In [1]: import numpy as np

In [2]: np.set_printoptions(suppress=True, linewidth=120)

In [3]: J = np.array([[0.0, 1.0, 0.0, 0.0],
   ...:     [-1.0, 0.0, 0.0, 0.0],
   ...:     [0.0, 0.0, 1.0, 0.0],
   ...:     [0.0, 0.0, 0.0, 1.0]])

In [4]: print(J)
[[ 0.  1.  0.  0.]
 [-1.  0.  0.  0.]
 [ 0.  0.  1.  0.]
 [ 0.  0.  0.  1.]]

In [5]: # 3 blocks once reordered

In [6]: M2 = np.array([[-3, 0], [1, 1], [-1, -1], [0, -2]])

In [7]: print(np.einsum("ik,kj->ji", J, M2))
[[ 1.  3. -1.  0.]
 [ 1.  0. -1. -2.]]

In [8]: print(np.einsum("ij->j", J))
[-1.  1.  1.  1.]

In [9]: print(np.einsum("ik,kj->ij", J, M2))
[[ 1.  1.]
 [ 3.  0.]
 [-1. -1.]
 [ 0. -2.]]

In [10]: Q, r_ = np.linalg.qr(J)

In [11]: print(Q.T @ Q)
[[1. 0. 0. 0.]
 [0. 1. 0. 0.]
 [0. 0. 1. 0.]
 [0. 0. 0. 1.]]

In [12]: print(r_)
[[-1.  0.  0.  0.]
 [ 0.  1.  0.  0.]
 [ 0.  0.  1.  0.]
 [ 0.  0.  0.  1.]]

In [13]: print(Q @ r_)
[[ 0.  1.  0.  0.]
 [-1.  0.  0.  0.]
 [ 0.  0.  1.  0.]
 [ 0.  0.  0.  1.]]

In [14]: print(np.abs(np.diag(r_)))
[1. 1. 1. 1.]

In [15]: print(Q.shape, r_.shape)
(4, 4) (4, 4)

In [16]: print(J @ J)
[[-1.  0.  0.  0.]
 [ 0. -1.  0.  0.]
 [ 0.  0.  1.  0.]
 [ 0.  0.  0.  1.]]

In [17]: print((np.linalg.matrix_power((J != 0) + (J.T != 0) + np.eye(4), 4) > 0).astype(int))
[[1 1 0 0]
 [1 1 0 0]
 [0 0 1 0]
 [0 0 0 1]]

In [18]: print(np.round(np.sort(np.linalg.eigvals(J).real), 2))
[0. 0. 1. 1.]

In [19]: print((J != 0).astype(int))
[[0 1 0 0]
 [1 0 0 0]
 [0 0 1 0]
 [0 0 0 1]]

In [20]: print(np.flatnonzero(np.linalg.matrix_power((J != 0) + (J.T != 0) + np.eye(4), 4)[2]))
[2]

In [21]: print(round(float(np.linalg.det(J)), 2))
1.0

In [22]: hat = np.triu(np.array([[0, 2, 1, 2], [2, 0, 3, 1], [2, 1, 1, 3], [1, 2, 2, 1]]), 1) + np.eye(4)

In [23]: M2 = hat @ J @ np.linalg.inv(hat)

In [24]: print(M2)
[[ -2.   5. -12.  37.]
 [ -1.   2.  -2.   7.]
 [  0.   0.   1.   0.]
 [  0.   0.   0.   1.]]

In [25]: print(np.round(np.poly(M2), 2))
[ 1. -2.  2. -2.  1.]

In [26]: print(np.allclose(M2 @ M2.T, M2.T @ M2))
False

In [27]: print(np.round(np.linalg.matrix_power(M2, 3), 2))
[[  2.  -5.  14. -39.]
 [  1.  -2.   8. -23.]
 [  0.   0.   1.   0.]
 [  0.   0.   0.   1.]]

In [28]: assert M2 == M2.T
---------------------------------------------------------------------------
ValueError                                Traceback (most recent call last)
Cell In[28], line 1
----> 1 assert M2 == M2.T

ValueError: The truth value of an array with more than one element is ambiguous. Use a.any() or a.all()

In [29]: print((M2 + M2.T) / 2)
[[-2.   2.  -6.  18.5]
 [ 2.   2.  -1.   3.5]
 [-6.  -1.   1.   0. ]
 [18.5  3.5  0.   1. ]]

In [30]: mat = -3 * np.eye(4) + np.eye(4, k=1)

In [31]: print(mat)
[[-3.  1.  0.  0.]
 [ 0. -3.  1.  0.]
 [ 0.  0. -3.  1.]
 [ 0.  0.  0. -3.]]

In [32]: # triangular, det is the product of the diagonal

In [33]: vec = np.array([5, 0, 1, 1])

In [34]: y = mat @ vec

In [35]: c, lr = np.zeros(4), 1 / np.linalg.norm(mat, 2) ** 2

In [36]: for i in range(60):
    ...:     c -= lr * mat.T @ (mat @ c - y)
    ...:     if i % 10 == 0: print(i, round(np.linalg.norm(mat @ c - y), 2))
    ...: 
0 5.9
10 0.08
20 0.0
30 0.0
40 0.0
50 0.0

In [37]: print(round(np.linalg.cond(mat), 2))
1.72

In [38]: print(c.round(2) + 0)
[5. 0. 1. 1.]
